$ python -q
>>> import numpy as np
>>> from numpy import linalg as LA
>>> np.set_printoptions(precision=2, suppress=True, linewidth=100)
>>> m1 = np.load("mat.npy")
>>> m1
array([[0, 1, 0, 0, 0, 1, 1],
       [1, 0, 0, 0, 0, 1, 1],
       [0, 0, 0, 1, 1, 0, 0],
       [0, 0, 1, 0, 1, 0, 0],
       [0, 0, 1, 1, 0, 0, 0],
       [1, 1, 0, 0, 0, 0, 0],
       [1, 1, 0, 0, 0, 0, 0]])
>>> # symmetric
>>> def softmax(z):
...     e = np.exp(z - z.max(axis=-1, keepdims=True))
...     return e / e.sum(axis=-1, keepdims=True)
... 
>>> softmax(m1).sum(axis=1)
array([1., 1., 1., 1., 1., 1., 1.])
>>> softmax(m1[0] + -2)
array([0.08, 0.22, 0.08, 0.08, 0.08, 0.22, 0.22])
>>> scores = m1 @ m1.T / np.sqrt(7)
>>> softmax(scores)[0] @ m1
array([0.45, 0.54, 0.18, 0.18, 0.18, 0.47, 0.47])
>>> softmax(scores + np.triu(np.full(scores.shape, -np.inf), 1))
array([[1.  , 0.  , 0.  , 0.  , 0.  , 0.  , 0.  ],
       [0.41, 0.59, 0.  , 0.  , 0.  , 0.  , 0.  ],
       [0.24, 0.24, 0.52, 0.  , 0.  , 0.  , 0.  ],
       [0.18, 0.18, 0.26, 0.38, 0.  , 0.  , 0.  ],
       [0.14, 0.14, 0.21, 0.21, 0.3 , 0.  , 0.  ],
       [0.18, 0.18, 0.12, 0.12, 0.12, 0.26, 0.  ],
       [0.14, 0.14, 0.1 , 0.1 , 0.1 , 0.21, 0.21]])
>>> evals, V = LA.eigh(m1)
>>> vec = np.array([4, 4, -1, -2, -9, 9, 8])
>>> np.round(V * np.maximum(evals, 0) @ V.T, 2) + 0
array([[0.8 , 0.8 , 0.  , 0.  , 0.  , 0.62, 0.62],
       [0.8 , 0.8 , 0.  , 0.  , 0.  , 0.62, 0.62],
       [0.  , 0.  , 0.67, 0.67, 0.67, 0.  , 0.  ],
       [0.  , 0.  , 0.67, 0.67, 0.67, 0.  , 0.  ],
       [0.  , 0.  , 0.67, 0.67, 0.67, 0.  , 0.  ],
       [0.62, 0.62, 0.  , 0.  , 0.  , 0.49, 0.49],
       [0.62, 0.62, 0.  , 0.  , 0.  , 0.49, 0.49]])
>>> round(float(vec @ m1 @ vec / (vec @ vec)), 2), np.round(evals[0], 2), np.round(evals[-1], 2)
(1.38, np.float64(-1.56), np.float64(2.56))
>>> vec @ m1 @ vec
np.int64(362)
